In [1]: import numpy as np

In [2]: from numpy import linalg as LA

In [3]: np.set_printoptions(precision=1, suppress=True, linewidth=100)

In [4]: def rnd(a):
   ...:     return np.round(a, 1) + 0
   ...: 

In [5]: W0 = np.array([[0.4, -1.3, -4.1],
   ...:     [-2.6, -3.9, 2.3],
   ...:     [-0.9, -5.8, -10.0],
   ...:     [1.9, 7.4, 2.9],
   ...:     [-3.9, -4.8, 4.3],
   ...:     [0.5, -7.8, -1.6],
   ...:     [4.0, -8.2, -3.9],
   ...:     [-1.2, -3.2, 6.8],
   ...:     [9.7, -0.5, -7.5],
   ...:     [12.5, -2.1, 7.5]])

In [6]: q, evecs = LA.qr(W0[:, :1])[0], LA.qr(W0[:, 1:])[0]

In [7]: s = LA.svd(q.T @ evecs, compute_uv=False)

In [8]: (s > 0.9).sum()
Out[8]: np.int64(0)

In [9]: rnd(s)
Out[9]: array([0.1])

In [10]: rnd(LA.norm(q @ q.T - evecs @ evecs.T, 2))
Out[10]: np.float64(1.0)

In [11]: vec = np.array([1, 1, 0])

In [12]: target = W0 @ vec

In [13]: beta, lr = np.zeros(3), 1 / LA.norm(W0, 2) ** 2

In [14]: for i in range(25):
    ...:     beta -= lr * W0.T @ (W0 @ beta - target)
    ...:     if i % 5 == 0: print(i, round(LA.norm(W0 @ beta - target), 1))
    ...: 
0 6.8
5 0.1
10 0.0
15 0.0
20 0.0

In [15]: rnd(beta)
Out[15]: array([1., 1., 0.])

In [16]: J = np.array([[0, 1, 1, 0], [1, 0, 1, 0], [1, 1, 0, 0], [0, 0, 0, 0]])

In [17]: G = J.T @ J

In [18]: rnd(LA.eigvalsh(G)[::-1])
Out[18]: array([4., 1., 1., 0.])

In [19]: (J @ J.T).shape
Out[19]: (4, 4)

In [20]: rng = np.random.default_rng(307879)

In [21]: F = (rng.random((4, 4)) < 0.3) + np.eye(4)

In [22]: F /= F.sum(axis=1, keepdims=True)

In [23]: rnd(F)
Out[23]: 
array([[0.3, 0.3, 0.3, 0. ],
       [0. , 0.5, 0. , 0.5],
       [0. , 0.5, 0.5, 0. ],
       [0. , 0. , 0.5, 0.5]])

In [24]: q, r_ = LA.qr(F)

In [25]: rnd(np.trace(q @ q.T))
Out[25]: np.float64(4.0)

In [26]: rnd(r_)
Out[26]: 
array([[ 0.3,  0.3,  0.3,  0. ],
       [ 0. , -0.7, -0.4, -0.4],
       [ 0. ,  0. , -0.6, -0.2],
       [ 0. ,  0. ,  0. ,  0.6]])

In [27]: q.shape, r_.shape
Out[27]: ((4, 4), (4, 4))

In [28]: rnd(np.abs(np.diag(r_)))
Out[28]: array([0.3, 0.7, 0.6, 0.6])

In [29]: rnd(q.T @ q)
Out[29]: 
array([[1., 0., 0., 0.],
       [0., 1., 0., 0.],
       [0., 0., 1., 0.],
       [0., 0., 0., 1.]])

In [30]: rnd(abs(r_[0, 0])), rnd(LA.norm(F[:, 0]))
Out[30]: (np.float64(0.3), np.float64(0.3))

In [31]: rnd(q @ r_)
Out[31]: 
array([[0.3, 0.3, 0.3, 0. ],
       [0. , 0.5, 0. , 0.5],
       [0. , 0.5, 0.5, 0. ],
       [0. , 0. , 0.5, 0.5]])

In [32]: rnd(q)
Out[32]: 
array([[ 1. ,  0. ,  0. ,  0. ],
       [ 0. , -0.7,  0.4,  0.6],
       [ 0. , -0.7, -0.4, -0.6],
       [ 0. ,  0. , -0.8,  0.6]])
